$ ipython --no-banner

In [1]: import numpy as np

In [2]: from numpy import linalg as LA

In [3]: np.set_printoptions(precision=2, suppress=True, linewidth=120, floatmode="fixed")

In [4]: def tidy(a):
   ...:     return np.round(a, 2) + 0
   ...: 

In [5]: out = np.array([[-3, 1, 3, -2, 0, 0, 1],
   ...:     [1, 2, 3, 0, -1, 1, 3],
   ...:     [-3, -3, 2, -3, 1, -3, 2],
   ...:     [-2, 0, 2, 1, -2, -3, -1],
   ...:     [1, -2, 1, -2, -3, -1, 0],
   ...:     [2, -3, 2, -1, -3, -1, -2],
   ...:     [-1, -1, 3, 0, 0, -2, 1]])

In [6]: data = out - out.T

In [7]: print(data)
[[ 0  0  6  0 -1 -2  2]
 [ 0  0  6  0  1  4  4]
 [-6 -6  0 -5  0 -5 -1]
 [ 0  0  5  0  0 -2 -1]
 [ 1 -1  0  0  0  2  0]
 [ 2 -4  5  2 -2  0  0]
 [-2 -4  1  1  0  0  0]]

In [8]: print(LA.lstsq(data[:-1].T, data[-1])[2])
6

In [9]: print(tidy(data @ LA.pinv(data) @ data))
[[ 0.00  0.00  6.00  0.00 -1.00 -2.00  2.00]
 [ 0.00  0.00  6.00  0.00  1.00  4.00  4.00]
 [-6.00 -6.00  0.00 -5.00  0.00 -5.00 -1.00]
 [ 0.00  0.00  5.00  0.00  0.00 -2.00 -1.00]
 [ 1.00 -1.00  0.00  0.00  0.00  2.00  0.00]
 [ 2.00 -4.00  5.00  2.00 -2.00  0.00  0.00]
 [-2.00 -4.00  1.00  1.00  0.00  0.00  0.00]]

In [10]: print(np.abs(np.diag(LA.qr(data)[1])) > 1e-9)
[ True  True  True  True  True  True False]

In [11]: print(np.allclose(data[:-1].T @ LA.lstsq(data[:-1].T, data[-1])[0], data[-1]))
True

In [12]: print(tidy(LA.det(data)))
0.0

In [13]: print((data - data.T) / 2)
[[ 0.00  0.00  6.00  0.00 -1.00 -2.00  2.00]
 [ 0.00  0.00  6.00  0.00  1.00  4.00  4.00]
 [-6.00 -6.00  0.00 -5.00  0.00 -5.00 -1.00]
 [ 0.00  0.00  5.00  0.00  0.00 -2.00 -1.00]
 [ 1.00 -1.00  0.00  0.00  0.00  2.00  0.00]
 [ 2.00 -4.00  5.00  2.00 -2.00  0.00  0.00]
 [-2.00 -4.00  1.00  1.00  0.00  0.00  0.00]]

In [14]: print(LA.matrix_power(data, 2))
[[ -45  -35   -8  -32    4  -32   -6]
 [ -35  -69   24  -18   -8  -28   -6]
 [  -8   24 -123  -11   10   -2  -31]
 [ -32  -18  -11  -30    4  -25   -5]
 [   4   -8   10    4   -6   -6   -2]
 [ -32  -28   -2  -25   -6  -53  -19]
 [  -6   -6  -31   -5   -2  -19  -22]]

In [15]: print(np.trace(data))
0

In [16]: print(data @ data)
[[ -45  -35   -8  -32    4  -32   -6]
 [ -35  -69   24  -18   -8  -28   -6]
 [  -8   24 -123  -11   10   -2  -31]
 [ -32  -18  -11  -30    4  -25   -5]
 [   4   -8   10    4   -6   -6   -2]
 [ -32  -28   -2  -25   -6  -53  -19]
 [  -6   -6  -31   -5   -2  -19  -22]]

In [17]: print(tidy(np.sort(np.abs(LA.eigvals(data)))))
[ 0.00  1.90  1.90  5.53  5.53 11.82 11.82]
